>>> import numpy as np
>>> np.set_printoptions(precision=1, suppress=True, linewidth=100)
>>> def rd(a):
...     return np.round(a, 1) + 0
... 
>>> A = np.load("out12.npy")
>>> print(A)
[[ 0  0  0]
 [ 0  5  0]
 [ 0  0 -2]]
>>> # 3 blocks once reordered
>>> evals, V = np.linalg.eigh(A)
>>> print(rd(np.linalg.eigvalsh(A + 3 * np.eye(3))))
[1. 3. 8.]
>>> print(np.unique(evals.round(6) + 0, return_counts=True)[1])
[1 1 1]
>>> print(rd(np.linalg.svd(A, compute_uv=False)))
[5. 2. 0.]
>>> print(V @ np.diag(evals) @ V.T)
[[ 0.  0.  0.]
 [ 0.  5.  0.]
 [ 0.  0. -2.]]
>>> print(np.abs(V[:, -1]))
[0. 1. 0.]
>>> print(rd(np.linalg.eigvalsh(A @ A)))
[ 0.  4. 25.]
>>> print(evals)
[-2.  0.  5.]
>>> print(np.abs(V[:, -1]).round(6).argmax())
1
>>> rk = np.linalg.matrix_rank(A)
>>> print(rk)
2
>>> null = np.linalg.svd(A)[2][rk:].T
>>> print(null.shape)
(3, 1)
>>> print([int(np.linalg.matrix_rank(np.delete(A, i, axis=0))) for i in range(3)])
[2, 1, 1]
>>> print([int(np.linalg.matrix_rank(A[:, :j + 1])) for j in range(3)])
[0, 1, 2]
>>> print(rd(np.linalg.det(A[::-1])))
0.0
>>> print(np.kron(np.eye(2, dtype=int), A))
[[ 0  0  0  0  0  0]
 [ 0  5  0  0  0  0]
 [ 0  0 -2  0  0  0]
 [ 0  0  0  0  0  0]
 [ 0  0  0  0  5  0]
 [ 0  0  0  0  0 -2]]
>>> K = np.load("dump.npy")
>>> print(K)
[[ 9  8  6]
 [-6  6  9]
 [ 8  3 -2]
 [ 0  7  1]
 [ 7  9  7]]
>>> x0 = np.array([0, 5, 0])
>>> target = K @ x0
>>> print(rd(np.linalg.lstsq(K, target)[0]))
[0. 5. 0.]
>>> print(target)
[40 30 15 35 45]
>>> try:
...     np.linalg.solve(K, target)
... except np.linalg.LinAlgError as e:
...     print("failed:", e)
... 
failed: Last 2 dimensions of the array must be square
>>> print(rd(np.linalg.pinv(K) @ K))
[[1. 0. 0.]
 [0. 1. 0.]
 [0. 0. 1.]]
>>> rng = np.random.default_rng(318)
>>> target = target + 0.3 * rng.normal(size=5)
>>> print(rd(target))
[40.1 30.1 14.6 35.3 45.4]
>>> coef, *_ = np.linalg.lstsq(K, target)
>>> print(rd(K.T @ (target - K @ coef)))
[0. 0. 0.]
>>> print(rd(np.linalg.norm(target - K @ coef)))
0.5
>>> blk = np.stack([K, 3 * K, K[::-1]])
>>> print((blk @ K.T).shape)
(3, 5, 5)
>>> print(np.linalg.matrix_rank(blk))
[3 3 3]
>>> print(rd(np.linalg.norm(blk, axis=(1, 2))))
[25.3 75.9 25.3]
>>> print(K.sum(axis=1))
[23  9  9  8 23]
>>> print(np.diff(K, axis=0))
[[-15  -2   3]
 [ 14  -3 -11]
 [ -8   4   3]
 [  7   2   6]]
>>> print(K.shape)
(5, 3)
>>> print(rd(np.linalg.svd(K, compute_uv=False)))
[21.  13.4  4.4]
>>> np.linalg.rank(K)
Traceback (most recent call last):
  File "<python-input-45>", line 1, in <module>
    np.linalg.rank(K)
    ^^^^^^^^^^^^^^
AttributeError: module 'numpy.linalg' has no attribute 'rank'
>>> print(np.abs(K).max())
9
>>> m1 = np.array([[0.0, 0.0, 0.0, 8.0],
...     [0.0, 0.0, 0.0, 5.0],
...     [0.0, 0.0, 0.0, -2.0],
...     [8.0, 5.0, -2.0, 0.0]])
>>> Uu, s, VT = np.linalg.svd(m1)
>>> V = VT[:(s > 1e-8).sum()]
>>> x0 = m1[0] + 3 * m1[2] + rng.integers(2) * np.eye(4)[1]
>>> print(x0)
[0. 1. 0. 2.]
>>> print(np.linalg.matrix_rank(np.vstack([m1, x0])))
3
>>> print(np.allclose(V.T @ V @ x0, x0))
False
>>> print(rd(np.diag(V.T @ V)))
[0.7 0.3 0.  1. ]
>>> print(rd(V.T @ V))
[[ 0.7  0.4 -0.2  0. ]
 [ 0.4  0.3 -0.1  0. ]
 [-0.2 -0.1  0.   0. ]
 [ 0.   0.   0.   1. ]]
>>> print(rd(m1 @ np.linalg.pinv(m1) @ m1))
[[ 0.  0.  0.  8.]
 [ 0.  0.  0.  5.]
 [ 0.  0.  0. -2.]
 [ 8.  5. -2.  0.]]
>>> print(np.allclose(m1[:-1].T @ np.linalg.lstsq(m1[:-1].T, m1[-1])[0], m1[-1]))
False
>>> try:
...     np.linalg.inv(m1)
... except np.linalg.LinAlgError as e:
...     print("failed:", e)
... 
failed: Singular matrix
>>> print(np.abs(np.diag(np.linalg.qr(m1)[1])) > 1e-9)
[ True False False  True]
>>> print(rd(np.trace(np.linalg.pinv(m1) @ m1)))
2.0
>>> print([round(float(x), 1) for x in np.linalg.svd(m1, compute_uv=False)[:3]])
[9.6, 9.6, 0.0]
>>> print(np.linalg.matrix_rank(m1, rtol=0.1))
2
>>> other = np.c_[K[:, :1] @ np.array([[1]]), np.array([-3, 7, -7, 7, -8])]
>>> print(other)
[[ 9 -3]
 [-6  7]
 [ 8 -7]
 [ 0  7]
 [ 7 -8]]
>>> print(np.linalg.matrix_rank(np.c_[K, other]))
4
>>> print(rd(np.linalg.lstsq(K, other[:, 0])[0]))
[1. 0. 0.]
>>> print(np.linalg.matrix_rank(other))
2
>>> u, v = m1[0], m1[2]
>>> print(u @ u)
64.0
>>> pr = (u @ v) / (u @ u) * u
>>> print(rd(np.linalg.norm(u + v) ** 2 + np.linalg.norm(u - v) ** 2))
136.0
>>> print(np.outer(u, v))
[[  0.   0.   0.  -0.]
 [  0.   0.   0.  -0.]
 [  0.   0.   0.  -0.]
 [  0.   0.   0. -16.]]
>>> print(np.linalg.matrix_rank(np.outer(u, v)))
1
>>> arr = np.array([[-2.0, 1.0, 1.0, 1.0, 1.0, 1.0],
...     [1.0, -2.0, 1.0, 1.0, 1.0, 1.0],
...     [1.0, 1.0, -2.0, 1.0, 1.0, 1.0],
...     [1.0, 1.0, 1.0, -2.0, 1.0, 1.0],
...     [1.0, 1.0, 1.0, 1.0, -2.0, 1.0],
...     [1.0, 1.0, 1.0, 1.0, 1.0, -2.0]])
>>> print((arr + arr.T) / 2)
[[-2.  1.  1.  1.  1.  1.]
 [ 1. -2.  1.  1.  1.  1.]
 [ 1.  1. -2.  1.  1.  1.]
 [ 1.  1.  1. -2.  1.  1.]
 [ 1.  1.  1.  1. -2.  1.]
 [ 1.  1.  1.  1.  1. -2.]]
>>> print(np.allclose(arr @ arr.T, arr.T @ arr))
True
>>> print(rd(np.linalg.det(arr)))
-729.0
>>> lab = rng.permutation(6)
>>> print(lab)
[4 0 3 5 1 2]
>>> other = arr[lab][:, lab]
>>> print(np.trace(other))
-12.0
>>> print(np.allclose(other, arr))
True
>>> print(other)
[[-2.  1.  1.  1.  1.  1.]
 [ 1. -2.  1.  1.  1.  1.]
 [ 1.  1. -2.  1.  1.  1.]
 [ 1.  1.  1. -2.  1.  1.]
 [ 1.  1.  1.  1. -2.  1.]
 [ 1.  1.  1.  1.  1. -2.]]
>>> print(arr @ (-1.0) ** np.arange(6))
[-3.  3. -3.  3. -3.  3.]
>>> print(np.sort(np.abs(np.fft.fft(arr[0]))), rd(np.sort(np.linalg.svd(arr, compute_uv=False))))
[3. 3. 3. 3. 3. 3.] [3. 3. 3. 3. 3. 3.]
>>> print(np.allclose(arr @ arr.T, arr.T @ arr))
True
>>> print(arr @ np.ones(6))
[3. 3. 3. 3. 3. 3.]
>>> print(np.fft.fft(arr[0]))
[ 3.+0.j -3.+0.j -3.+0.j -3.+0.j -3.+0.j -3.+0.j]
>>> data = np.loadtxt("block4.csv", delimiter=",")
>>> print(data)
[[-0.9  0.6 -0.6]
 [-0.5  0.2 -0.2]
 [-0.9  0.5 -0.5]
 [-0.5  0.2 -0.2]
 [-0.6  0.2 -0.2]
 [ 0.9 -0.5  0.5]
 [-0.5  0.2 -0.2]
 [ 0.7 -0.3  0.3]
 [ 0.9 -0.5  0.5]
 [-0.9  0.5 -0.5]
 [ 0.9 -0.6  0.6]
 [ 0.9 -0.5  0.5]
 [-1.   0.6 -0.6]
 [ 0.8 -0.4  0.4]
 [-0.9  0.5 -0.5]
 [-0.7  0.3 -0.3]
 [ 0.6 -0.2  0.2]
 [ 0.4 -0.1  0.1]
 [-0.7  0.3 -0.3]
 [ 0.3 -0.1  0.1]
 [-0.8  0.4 -0.4]
 [ 0.   0.   0. ]
 [-0.1  0.   0. ]
 [-0.5  0.2 -0.2]
 [-1.   0.7 -0.7]
 [-0.9  0.5 -0.5]
 [-0.7  0.3 -0.3]
 [ 0.7 -0.3  0.3]
 [ 0.6 -0.2  0.2]
 [ 0.   0.   0. ]]
>>> # rows 1 and 3 are equal
>>> data @ data
Traceback (most recent call last):
  File "<python-input-92>", line 1, in <module>
    data @ data
    ~~~~~^~~~~~
ValueError: matmul: Input operand 1 has a mismatch in its core dimension 0, with gufunc signature (n?,k),(k,m?)->(n?,m?) (size 30 is different from 3)
>>> cov = data.T @ data
>>> print(rd(np.linalg.eigvalsh(cov)[::-1]))
[23.9  0.2  0. ]
>>> print(rd(np.diag(cov)))
[15.4  4.4  4.4]
>>> lab = data[:, 2] > np.median(data[:, 2])
>>> u = data[lab].mean(axis=0) - data[~lab].mean(axis=0)
>>> print(np.argsort(-np.abs(u).round(6), kind="stable"))
[0 1 2]
>>> print(rd(u))
[ 1.3 -0.7  0.7]
>>> print((((data - data.mean(axis=0)) @ u > 0) == lab).mean())
1.0
>>> rk = np.linalg.matrix_rank(data)
>>> print(rk)
2
>>> null = np.linalg.svd(data)[2][rk:].T
>>> print(rd(null[:, 0] / null[np.abs(null[:, 0]).round(6).argmax(), 0]))
[0. 1. 1.]
>>> print([int(np.linalg.matrix_rank(data[:i])) for i in range(1, len(data) + 1)])
[1, 2, 2, 2, 2, 2, 2, 2, 2, 2, 2, 2, 2, 2, 2, 2, 2, 2, 2, 2, 2, 2, 2, 2, 2, 2, 2, 2, 2, 2]
>>> print(np.linalg.matrix_rank(data.T @ data), np.linalg.matrix_rank(data @ data.T))
2 2
>>> Z = data[[17, 13]].astype(float)
>>> for _ in range(3):
...     lab = np.linalg.norm(data[:, None] - Z, axis=-1).argmin(axis=1)
...     Z = np.array([data[lab == j].mean(axis=0) for j in range(2)])
... 
>>> print(lab)
[0 0 0 0 0 1 0 1 1 0 1 1 0 1 0 0 1 1 0 1 0 0 0 0 0 0 0 1 1 0]
>>> print(np.bincount(lab))
[19 11]
>>> feats = np.array([[1, -1, -1], [2, 0, -3], [0, 0, 2], [-2, -1, 2], [-2, 0, 3]]) * (rng.random((5, 3)) < 0.3)
>>> print(feats)
[[ 0  0  0]
 [ 0  0  0]
 [ 0  0  0]
 [-2  0  0]
 [ 0  0  3]]
>>> # rows 0 and 1 are equal
>>> print(rd(np.linalg.svd(feats, compute_uv=False)))
[3. 2. 0.]
>>> print(feats.T @ feats)
[[4 0 0]
 [0 0 0]
 [0 0 9]]
>>> print(rd(np.linalg.norm(feats, axis=0)))
[2. 0. 3.]
>>> print(feats[:, 2] @ feats[:, 0])
0
>>> X = np.load("layer11.npy")
>>> print(X)
[[ 2.  1. -1.]
 [-2. -1.  1.]
 [ 0.  0.  9.]]
>>> Uu, s, VT = np.linalg.svd(X)
>>> V = VT[:(s > 1e-8).sum()]
>>> x0 = X[1] + 4 * X[2] + rng.integers(2) * np.eye(3)[2]
>>> print(x0)
[-2. -1. 38.]
>>> print(np.allclose(V.T @ V @ x0, x0))
True
>>> print(rd(np.linalg.norm(x0 - V.T @ V @ x0)))
0.0
>>> print(rd(np.trace(np.linalg.pinv(data) @ data)))
2.0
>>> Uu, s, VT = np.linalg.svd(X)
>>> print(rd(s))
[9.1 3.1 0. ]
>>> print(np.argmax(s[:-1] / (s[1:] + 1e-6)) + 1)
2
>>> other = Uu[:, :2] @ np.diag(s[:2]) @ VT[:2]
>>> print(rd(np.linalg.norm(X - other, 2)), s[2])
0.0 0.0
>>> print(np.linalg.matrix_rank(X, rtol=0.05))
2
>>> print(rd(other))
[[ 2.  1. -1.]
 [-2. -1.  1.]
 [ 0.  0.  9.]]
>>> print(np.linalg.matrix_rank(other))
2
